>>> import numpy as np
>>> import numpy.linalg as la
>>> np.set_printoptions(precision=3, suppress=True, linewidth=100, floatmode="fixed")
>>> def rd(a):
...     return np.round(a, 3) + 0
... 
>>> O, _ = la.qr(np.array([[1.2, -1.2, 0.6, 0.5, -0.2, -0.4, 0.0, -0.6],
...     [0.2, 0.4, 0.0, -0.2, 0.7, -0.8, -0.7, 2.0],
...     [-1.4, 0.0, -1.5, 0.7, -0.4, -1.9, 1.0, 1.8],
...     [-0.9, -3.2, -0.7, -0.5, 0.4, 1.1, -0.2, -0.8],
...     [0.9, -0.4, 0.4, -0.4, 0.1, 1.8, -0.7, -0.3],
...     [-1.4, 0.0, 0.3, 0.6, -1.4, 0.2, -1.1, 0.4],
...     [1.9, 2.1, 1.0, -1.6, 1.7, -1.4, 0.9, 1.5],
...     [0.1, 1.3, -0.7, -0.5, 0.2, 1.1, -0.4, -0.7]]))
>>> W0 = O[:, :6]
>>> print(rd(W0))
[[-0.368  0.456  0.004  0.557 -0.079 -0.400]
 [-0.061 -0.076 -0.064 -0.053  0.550  0.324]
 [ 0.429 -0.177 -0.537  0.214  0.129 -0.533]
 [ 0.276  0.700 -0.176 -0.600  0.025 -0.140]
 [-0.276  0.215 -0.029 -0.048 -0.493  0.161]
 [ 0.429 -0.177  0.655 -0.077 -0.294 -0.304]
 [-0.582 -0.294  0.047 -0.499  0.146 -0.547]
 [-0.031 -0.318 -0.494 -0.154 -0.569  0.120]]
>>> O, vecs = la.qr(W0[:, :1])[0], la.qr(W0[:, 1:])[0]
>>> sigma = la.svd(O.T @ vecs, compute_uv=False)
>>> print(rd(sigma))
[0.000]
>>> print(rd(la.norm(O @ O.T - vecs @ vecs.T, 2)))
1.0
>>> f = np.array([3, 0])
>>> print(rd(np.correlate(W0[1], W0[5], "full")))
[ 0.019  0.041  0.047  0.001 -0.186 -0.311 -0.194  0.317  0.092  0.179  0.139]
>>> print(rd(np.polyval(f, W0[1])))
[-0.184 -0.229 -0.193 -0.160  1.651  0.971]
>>> print(rd(np.convolve(W0[1], f)))
[-0.184 -0.229 -0.193 -0.160  1.651  0.971  0.000]
>>> other = np.c_[W0[:, :4] @ np.array([[1, 3, -1, 3], [1, 1, 2, 2], [-1, -3, 2, 3], [3, -2, -2, -3]]), np.array([3, 2, 0, 1, 1, 3, 0, 2])]
>>> print(rd(other))
[[ 1.756 -1.775  0.175 -1.850  3.000]
 [-0.233  0.040 -0.114 -0.371  2.000]
 [ 1.431  2.296 -2.285 -1.319  0.000]
 [-0.648  3.255  1.971  3.499  1.000]
 [-0.174 -0.430  0.743 -0.342  1.000]
 [-0.634 -0.699  0.682  3.131  3.000]
 [-2.421 -1.184  1.087 -0.697  0.000]
 [-0.316  1.380 -1.285 -1.748  2.000]]
>>> print(rd(la.norm(la.qr(W0)[0].T @ other, axis=0) ** 2 / ((other ** 2).sum(axis=0) + 1e-12)))
[1.000 1.000 1.000 1.000 0.200]
>>> print(rd(la.lstsq(W0, other[:, 0])[0]))
[ 1.000  1.000 -1.000  3.000  0.000  0.000]
>>> print(rd(la.norm(other - W0 @ la.lstsq(W0, other)[0], axis=0)))
[0.000 0.000 0.000 0.000 4.734]
